In [1]: import numpy as np

In [2]: from numpy import linalg as LA

In [3]: np.set_printoptions(suppress=True, linewidth=140)

In [4]: tidy = lambda a: np.round(a, 2) + 0

In [5]: M = np.array([[0, 0, 0, 0, -2, -2, 0],
   ...:     [3, 0, 0, 0, 0, 0, 0],
   ...:     [-1, 0, 0, -1, 0, 0, -3],
   ...:     [0, 0, 2, 3, 0, 0, 0],
   ...:     [0, 0, -2, -3, 2, 0, 0],
   ...:     [0, 0, 0, 0, 0, -3, 0]])

In [6]: M
Out[6]: 
array([[ 0,  0,  0,  0, -2, -2,  0],
       [ 3,  0,  0,  0,  0,  0,  0],
       [-1,  0,  0, -1,  0,  0, -3],
       [ 0,  0,  2,  3,  0,  0,  0],
       [ 0,  0, -2, -3,  2,  0,  0],
       [ 0,  0,  0,  0,  0, -3,  0]])

In [7]: U, sig, vt = LA.svd(M)

In [8]: np.argmax(sig[:-1] / (sig[1:] + 1e-6)) + 1
Out[8]: np.int64(5)

In [9]: M2 = U[:, :5] @ np.diag(sig[:5]) @ vt[:5]

In [10]: tidy(M2)
Out[10]: 
array([[ 0.,  0.,  0.,  0., -2., -2.,  0.],
       [ 3.,  0.,  0.,  0.,  0.,  0.,  0.],
       [-1.,  0.,  0., -1.,  0.,  0., -3.],
       [ 0.,  0.,  2.,  3.,  0.,  0.,  0.],
       [ 0.,  0., -2., -3.,  2.,  0.,  0.],
       [ 0.,  0.,  0.,  0.,  0., -3.,  0.]])

In [11]: tidy(np.abs(M - M2).max())
Out[11]: np.float64(0.0)

In [12]: M2 = np.array([[0, 2], [0, 1], [0, 0], [0, 1], [3, 3], [0, 1], [0, 2]])

In [13]: M @ M2
Out[13]: 
array([[-6, -8],
       [ 0,  6],
       [ 0, -9],
       [ 0,  3],
       [ 6,  3],
       [ 0, -3]])

In [14]: M2.T @ M.T
Out[14]: 
array([[-6,  0,  0,  0,  6,  0],
       [-8,  6, -9,  3,  3, -3]])

In [15]: tidy(LA.norm(M, 2))
Out[15]: np.float64(5.44)

In [16]: tidy(LA.norm(M[3], 1)), tidy(LA.norm(M[3], np.inf))
Out[16]: (np.float64(5.0), np.float64(3.0))

In [17]: tidy(LA.norm(M[3] - M[5]))
Out[17]: np.float64(4.69)

In [18]: LA.norm(M, axis=1).argmax()
Out[18]: np.int64(4)

In [19]: tidy(LA.norm(M, "nuc"))
Out[19]: np.float64(17.3)

In [20]: U, sig, vt = LA.svd(M)

In [21]: V = vt[:(sig > 1e-8).sum()]

In [22]: rng = np.random.default_rng(846891)

In [23]: vec = M[0] + -3 * M[1] + rng.integers(2) * np.eye(7)[1]

In [24]: vec
Out[24]: array([-9.,  1.,  0.,  0., -2., -2.,  0.])

In [25]: tidy(np.diag(V.T @ V))
Out[25]: array([1.  , 0.  , 0.33, 0.7 , 1.  , 1.  , 0.97])

In [26]: K = np.cumsum(np.array([[3, 1, -1, 2, 2, 2, -2, 0],
    ...:     [3, -3, -1, -3, 3, -1, -1, 1],
    ...:     [3, 0, 1, 3, 0, -2, 1, -1],
    ...:     [0, 0, 2, 1, 1, 3, 1, 1],
    ...:     [-2, 2, 3, -1, 3, -3, 1, 3],
    ...:     [0, -2, -2, -2, 1, -2, -1, 3],
    ...:     [1, -2, -1, 3, 0, -1, 1, 3],
    ...:     [3, 1, 3, 2, -2, -2, 3, -3],
    ...:     [2, -3, -2, 2, -1, -2, -2, -1],
    ...:     [-3, -2, 3, -2, -2, -2, -2, -3],
    ...:     [0, 1, -3, -1, -3, -2, 0, -2],
    ...:     [-2, -1, 3, -1, -3, 3, -3, 2]]), axis=0)

In [27]: K
Out[27]: 
array([[  3,   1,  -1,   2,   2,   2,  -2,   0],
       [  6,  -2,  -2,  -1,   5,   1,  -3,   1],
       [  9,  -2,  -1,   2,   5,  -1,  -2,   0],
       [  9,  -2,   1,   3,   6,   2,  -1,   1],
       [  7,   0,   4,   2,   9,  -1,   0,   4],
       [  7,  -2,   2,   0,  10,  -3,  -1,   7],
       [  8,  -4,   1,   3,  10,  -4,   0,  10],
       [ 11,  -3,   4,   5,   8,  -6,   3,   7],
       [ 13,  -6,   2,   7,   7,  -8,   1,   6],
       [ 10,  -8,   5,   5,   5, -10,  -1,   3],
       [ 10,  -7,   2,   4,   2, -12,  -1,   1],
       [  8,  -8,   5,   3,  -1,  -9,  -4,   3]])

In [28]: P = K @ LA.solve(K.T @ K, K.T)

In [29]: np.allclose(P @ P, P)
Out[29]: True

In [30]: tidy(np.trace(P))
Out[30]: np.float64(8.0)

In [31]: tidy(P @ K[:, 2])
Out[31]: array([-1., -2., -1.,  1.,  4.,  2.,  1.,  4.,  2.,  5.,  2.,  5.])

In [32]: M2 = np.c_[K[:, :6] @ np.array([[-8, -3, -9, -9, 8, 3],
    ...:     [-3, 8, -9, 2, 3, -5],
    ...:     [8, 5, 1, 3, 5, -1],
    ...:     [8, 4, -5, -6, 8, -1],
    ...:     [6, 4, -1, -5, 3, 5],
    ...:     [-7, 6, -5, -5, 9, -6]]), np.array([-3, -2, -2, 3, 5, -3, 1, 3, 1, -3, 1, -2])]

In [33]: M2
Out[33]: 
array([[ -21,   22,  -59,  -60,   62,    1,   -3],
       [ -43,  -22,  -43,  -88,   48,   50,   -2],
       [ -21,  -26,  -74, -120,   83,   67,   -2],
       [ -12,   10,  -93, -140,  131,   51,    3],
       [  53,   37,  -73, -103,  110,   66,    5],
       [  47,   -5,  -38,  -96,   63,   97,   -3],
       [  68,  -23,  -40, -125,   75,  114,    1],
       [  83,  -21,  -71, -133,  109,  115,    3],
       [  84,  -69,  -63, -160,  101,  143,    1],
       [ 124,  -89,    7,  -96,   46,  145,   -3],
       [  85, -124,   13,  -72,   -1,  141,    1],
       [  81, -109,   36,  -41,    5,  105,   -2]])

In [34]: tidy(LA.norm(M2 - K @ LA.lstsq(K, M2)[0], axis=0))
Out[34]: array([0.  , 0.  , 0.  , 0.  , 0.  , 0.  , 6.22])

In [35]: tidy(LA.norm(LA.qr(K)[0].T @ M2, axis=0) ** 2 / ((M2 ** 2).sum(axis=0) + 1e-12))
Out[35]: array([1.  , 1.  , 1.  , 1.  , 1.  , 1.  , 0.55])

In [36]: M2 = np.array([[3, 3], [2, 2], [3, 2], [3, 3], [0, 0], [1, 0], [2, 3], [2, 0]])

In [37]: np.einsum("ij->j", K)
Out[37]: array([101, -43,  22,  35,  68, -49, -11,  43])

In [38]: np.einsum("ik,kj->ij", K, M2)
Out[38]: 
array([[12,  9],
       [ 2, -2],
       [21, 21],
       [37, 31],
       [46, 35],
       [32, 18],
       [44, 27],
       [68, 59],
       [60, 55],
       [38, 36],
       [22, 29],
       [21, 15]])

In [39]: M2 @ K
Traceback (most recent call last):
  Cell In[39], line 1
    M2 @ K
ValueError: matmul: Input operand 1 has a mismatch in its core dimension 0, with gufunc signature (n?,k),(k,m?)->(n?,m?) (size 12 is different from 2)


In [40]: q, V = LA.qr(K[:, :2])[0], LA.qr(K[:, 2:])[0]

In [41]: sig = LA.svd(q.T @ V, compute_uv=False)

In [42]: (sig > 0.9).sum()
Out[42]: np.int64(2)

In [43]: tidy(LA.norm(q @ q.T - V @ V.T, 2))
Out[43]: np.float64(1.0)

In [44]: vec = np.array([1, 1, 1, 5, 5, 2, 3, 1])

In [45]: target = K @ vec

In [46]: tidy(LA.solve(K.T @ K, K.T @ target))
Out[46]: array([1., 1., 1., 5., 5., 2., 3., 1.])

In [47]: tidy(LA.lstsq(K, target)[0])
Out[47]: array([1., 1., 1., 5., 5., 2., 3., 1.])

In [48]: target = target + 0.02 * rng.normal(size=12)

In [49]: tidy(target)
Out[49]: array([ 20.97,  15.96,  33.02,  54.98,  68.04,  55.02,  72.02,  81.  ,  71.99,  36.98,   8.97, -12.02])

In [50]: beta, *_ = LA.lstsq(K, target)

In [51]: tidy(LA.norm(target - K @ beta))
Out[51]: np.float64(0.05)

In [52]: A = np.load("run17.npy")

In [53]: A
Out[53]: 
array([[ 0.2,  0.7, -0.6,  1.4, -0.4],
       [-0.9, -0.4,  1.5,  0.2, -0.3],
       [ 1. , -0.6, -0.1,  0.3,  0.2],
       [-0.9, -1.1, -1. , -0.8,  1.3],
       [ 1.1, -0.8, -0.7, -0.5, -3.2],
       [-0.5,  1.1, -1.3, -1.7, -0.5],
       [ 0.5,  1.2, -1.3,  0.5,  0.3],
       [-0.7,  0.9,  1.1,  1.4, -1.1],
       [ 0.2,  0.4, -0.1,  1.9,  1.5],
       [ 3. ,  7. ,  2. ,  6. ,  3.5],
       [ 1.6,  0.4, -0.2, -1.1, -1.6],
       [-1. , -1.6, -1.7,  0. , -2.4],
       [-1.3,  0.4, -1.2,  1.8, -0.4],
       [-0.8, -0.1,  1.2,  0.2,  1.3],
       [-0.8, -0.3, -1.5,  0.2, -1.8],
       [ 0.9,  1.6, -0.1,  1.7,  1.8],
       [ 0.4, -0.1, -0.4,  1.5,  0.9],
       [ 1. , -0.2,  1.8,  0.3, -0.6],
       [-0.6, -0.8,  0.3, -1.1, -1.4],
       [-0.2,  0.4, -0.7, -0.4, -2.4]])

In [54]: vec = np.array([3, 3, 3, 1, 0])

In [55]: target = A @ vec

In [56]: tidy(LA.pinv(A) @ A)
Out[56]: 
array([[1., 0., 0., 0., 0.],
       [0., 1., 0., 0., 0.],
       [0., 0., 1., 0., 0.],
       [0., 0., 0., 1., 0.],
       [0., 0., 0., 0., 1.]])

In [57]: tidy(LA.solve(A.T @ A, A.T @ target))
Out[57]: array([3., 3., 3., 1., 0.])

In [58]: tidy(target)
Out[58]: 
array([  2.3,   0.8,   1.2,  -9.8,  -1.7,  -3.8,   1.7,   5.3,   3.4,  42. ,   4.3, -12.9,  -4.5,   1.1,  -7.6,   8.9,   1.2,   8.1,  -4.4,
        -1.9])

In [59]: tidy(LA.lstsq(A, target)[0])
Out[59]: array([3., 3., 3., 1., 0.])

In [60]: target = target + 0.02 * rng.normal(size=20)

In [61]: tidy(target)
Out[61]: 
array([  2.31,   0.79,   1.17,  -9.81,  -1.7 ,  -3.79,   1.7 ,   5.29,   3.39,  41.99,   4.3 , -12.91,  -4.48,   1.1 ,  -7.59,   8.87,
         1.18,   8.11,  -4.41,  -1.91])

In [62]: beta, *_ = LA.lstsq(A, target)

In [63]: tidy(LA.norm(target - A @ beta))
Out[63]: np.float64(0.05)

In [64]: beta.round()
Out[64]: array([ 3.,  3.,  3.,  1., -0.])

In [65]: tidy(beta)
Out[65]: array([2.99, 3.  , 3.  , 1.  , 0.  ])

In [66]: Xc = A - A.mean(axis=0)

In [67]: V = LA.svd(Xc)[2][:1]

In [68]: M2 = Xc - Xc @ V.T @ V

In [69]: tidy((Xc @ V.T).std(axis=0))
Out[69]: array([2.67])

In [70]: tidy(np.cov(Xc @ V.T, rowvar=False))
Out[70]: np.float64(7.52)

In [71]: W2 = A[[6, 18]].astype(float)

In [72]: for _ in range(4):
    ...:     labels = LA.norm(A[:, None] - W2, axis=-1).argmin(axis=1)
    ...:     W2 = np.array([A[labels == j].mean(axis=0) for j in range(2)])
    ...: 

In [73]: labels
Out[73]: array([1, 1, 1, 1, 1, 1, 1, 1, 0, 0, 1, 1, 1, 1, 1, 0, 0, 1, 1, 1])

In [74]: tidy(W2[1] - W2[0])
Out[74]: array([-1.27, -2.28, -0.62, -2.73, -2.74])

In [75]: np.abs(W2[1] - W2[0]).argmax()
Out[75]: np.int64(4)

In [76]: Xc = A - A.mean(axis=0)

In [77]: U, sig, vt = LA.svd(Xc, full_matrices=False)

In [78]: tidy(sig ** 2 / (sig ** 2).sum())
Out[78]: array([0.68, 0.12, 0.09, 0.07, 0.04])

In [79]: np.abs(vt[0]).argmax()
Out[79]: np.int64(1)

In [80]: (np.sign(U[:, 0]) == np.sign(U[0, 0])).astype(int)
Out[80]: array([1, 0, 0, 0, 0, 0, 1, 1, 1, 1, 0, 0, 1, 1, 0, 1, 1, 0, 0, 0])

In [81]: tidy(Xc.mean(axis=0))
Out[81]: array([0., 0., 0., 0., 0.])

In [82]: tidy(sig)
Out[82]: array([11.95,  5.08,  4.33,  3.7 ,  2.93])

In [83]: np.abs(U[:, 0]).argmax()
Out[83]: np.int64(9)

In [84]: np.searchsorted(np.cumsum(sig ** 2) / (sig ** 2).sum(), 0.9) + 1
Out[84]: np.int64(4)

In [85]: m1 = np.load("data.npy")

In [86]: m1
Out[86]: 
array([[ 2.,  1.,  0.,  0.],
       [-2., -1.,  0.,  0.],
       [ 2.,  0.,  0., -1.],
       [ 2.,  2.,  0.,  1.]])

In [87]: # looks like rank 2

In [88]: rank = LA.matrix_rank(m1)

In [89]: rank
Out[89]: np.int64(2)

In [90]: N = LA.svd(m1)[2][rank:].T

In [91]: [int(LA.matrix_rank(np.delete(m1, i, axis=0))) for i in range(4)]
Out[91]: [2, 2, 2, 2]

In [92]: [int(LA.matrix_rank(m1[:i])) for i in range(1, len(m1) + 1)]
Out[92]: [1, 1, 2, 2]

In [93]: np.allclose(m1 @ N, 0)
Out[93]: True

In [94]: tidy(N @ N.T)
Out[94]: 
array([[ 0.11, -0.22,  0.  ,  0.22],
       [-0.22,  0.44,  0.  , -0.44],
       [ 0.  ,  0.  ,  1.  ,  0.  ],
       [ 0.22, -0.44,  0.  ,  0.44]])

In [95]: tidy(m1 @ N)
Out[95]: 
array([[0., 0.],
       [0., 0.],
       [0., 0.],
       [0., 0.]])

In [96]: N.shape
Out[96]: (4, 2)

In [97]: np.allclose(m1[:-1].T @ LA.lstsq(m1[:-1].T, m1[-1])[0], m1[-1])
Out[97]: True

In [98]: np.unique(m1.round(6), axis=0).shape
Out[98]: (4, 4)

In [99]: LA.lstsq(m1[:-1].T, m1[-1])[2]
Out[99]: np.int32(2)

In [100]: tidy(np.trace(LA.pinv(m1) @ m1))
Out[100]: np.float64(2.0)

In [101]: vec = np.array([1, 2, 0, 0])

In [102]: a = np.maximum(m1 @ vec, 0)

In [103]: np.flatnonzero(a > 1e-9)
Out[103]: array([0, 2, 3])

In [104]: tidy(np.tanh(m1 @ vec))
Out[104]: array([ 1.  , -1.  ,  0.96,  1.  ])

In [105]: np.maximum(m1 @ vec, 0) - np.maximum(-m1 @ vec, 0)
Out[105]: array([ 4., -4.,  2.,  6.])

In [106]: U, sig, vt = LA.svd(m1)

In [107]: V = vt[:(sig > 1e-8).sum()]

In [108]: vec = m1[3] + 5 * m1[1] + rng.integers(2) * np.eye(4)[1]

In [109]: vec
Out[109]: array([-8., -3.,  0.,  1.])

In [110]: tidy(np.diag(V.T @ V))
Out[110]: array([0.89, 0.56, 0.  , 0.56])

In [111]: np.allclose(V.T @ V @ vec, vec)
Out[111]: True

In [112]: F = np.load("sample11.npy")

In [113]: F
Out[113]: 
array([[1, 2, 3, 4, 9],
       [1, 4, 5, 4, 2],
       [3, 3, 1, 3, 4],
       [7, 1, 4, 3, 4],
       [8, 6, 1, 3, 0]])

In [114]: vec = np.array([2, 2, 1, 1, 0])

In [115]: target = F @ vec

In [116]: target
Out[116]: array([13, 19, 16, 23, 32])

In [117]: tidy(LA.solve(F, F[:, 4]))
Out[117]: array([0., 0., 0., 0., 1.])

In [118]: tidy(LA.solve(F.T, F[2]))
Out[118]: array([0., 0., 1., 0., 0.])

In [119]: tidy(LA.solve(F, target))
Out[119]: array([2., 2., 1., 1., 0.])

In [120]: labels = rng.permutation(5)

In [121]: M2 = F[:, labels] * rng.choice([-1, 1], 5)

In [122]: M2
Out[122]: 
array([[-1, -4,  2, -3,  9],
       [-1, -4,  4, -5,  2],
       [-3, -3,  3, -1,  4],
       [-7, -3,  1, -4,  4],
       [-8, -3,  6, -1,  0]])

In [123]: U, _, vt = LA.svd(F.T @ M2)

In [124]: tidy(LA.lstsq(F, M2)[0])
Out[124]: 
array([[-1.,  0.,  0.,  0.,  0.],
       [ 0.,  0.,  1.,  0.,  0.],
       [ 0.,  0.,  0., -1.,  0.],
       [ 0., -1.,  0.,  0.,  0.],
       [ 0.,  0.,  0.,  0.,  1.]])

In [125]: tidy(np.abs(LA.svd(M2)[2][-1]))
Out[125]: array([0.02, 0.85, 0.37, 0.29, 0.21])

In [126]: tidy(LA.norm(M2, 2) / LA.norm(M2))
Out[126]: np.float64(0.85)

In [127]: np.argsort(-LA.norm(M2, axis=0).round(6), kind="stable")[:3]
Out[127]: array([0, 4, 2])
